% ipython --no-banner

In [1]: import numpy as np

In [2]: np.set_printoptions(precision=2, suppress=True, linewidth=200, legacy="1.25")

In [3]: def rnd(a):
   ...:     return np.round(a, 2) + 0
   ...: 

In [4]: J = np.array([[2, -2, 2, 1], [1, 2, -2, 2], [2, 1, 2, -2], [-2, 2, 1, 2]])

In [5]: J
Out[5]: 
array([[ 2, -2,  2,  1],
       [ 1,  2, -2,  2],
       [ 2,  1,  2, -2],
       [-2,  2,  1,  2]])

In [6]: print(np.trace(J))
8

In [7]: assert J == J.T
Traceback (most recent call last):
  Cell In[7], line 1
    assert J == J.T
ValueError: The truth value of an array with more than one element is ambiguous. Use a.any() or a.all()


In [8]: np.allclose(J @ J.T, J.T @ J)
Out[8]: True

In [9]: J @ J
Out[9]: 
array([[ 4, -4, 13, -4],
       [-4,  4, -4, 13],
       [13, -4,  4, -4],
       [-4, 13, -4,  4]])

In [10]: np.linalg.matrix_rank(J)
Out[10]: 4

In [11]: print(rnd(np.linalg.norm(J)))
7.21

In [12]: J[4]
Traceback (most recent call last):
  Cell In[12], line 1
    J[4]
IndexError: index 4 is out of bounds for axis 0 with size 4


In [13]: J.shape
Out[13]: (4, 4)

In [14]: J[:, 4]
Traceback (most recent call last):
  Cell In[14], line 1
    J[:, 4]
IndexError: index 4 is out of bounds for axis 1 with size 4


In [15]: np.linalg.rank(J)
Traceback (most recent call last):
  Cell In[15], line 1
    np.linalg.rank(J)
AttributeError: module 'numpy.linalg' has no attribute 'rank'


In [16]: print(rnd(np.linalg.svd(J, compute_uv=False)))
[5. 3. 3. 3.]

In [17]: np.unravel_index(np.abs(J).argmax(), J.shape)
Out[17]: (0, 0)

In [18]: np.abs(J).max()
Out[18]: 2
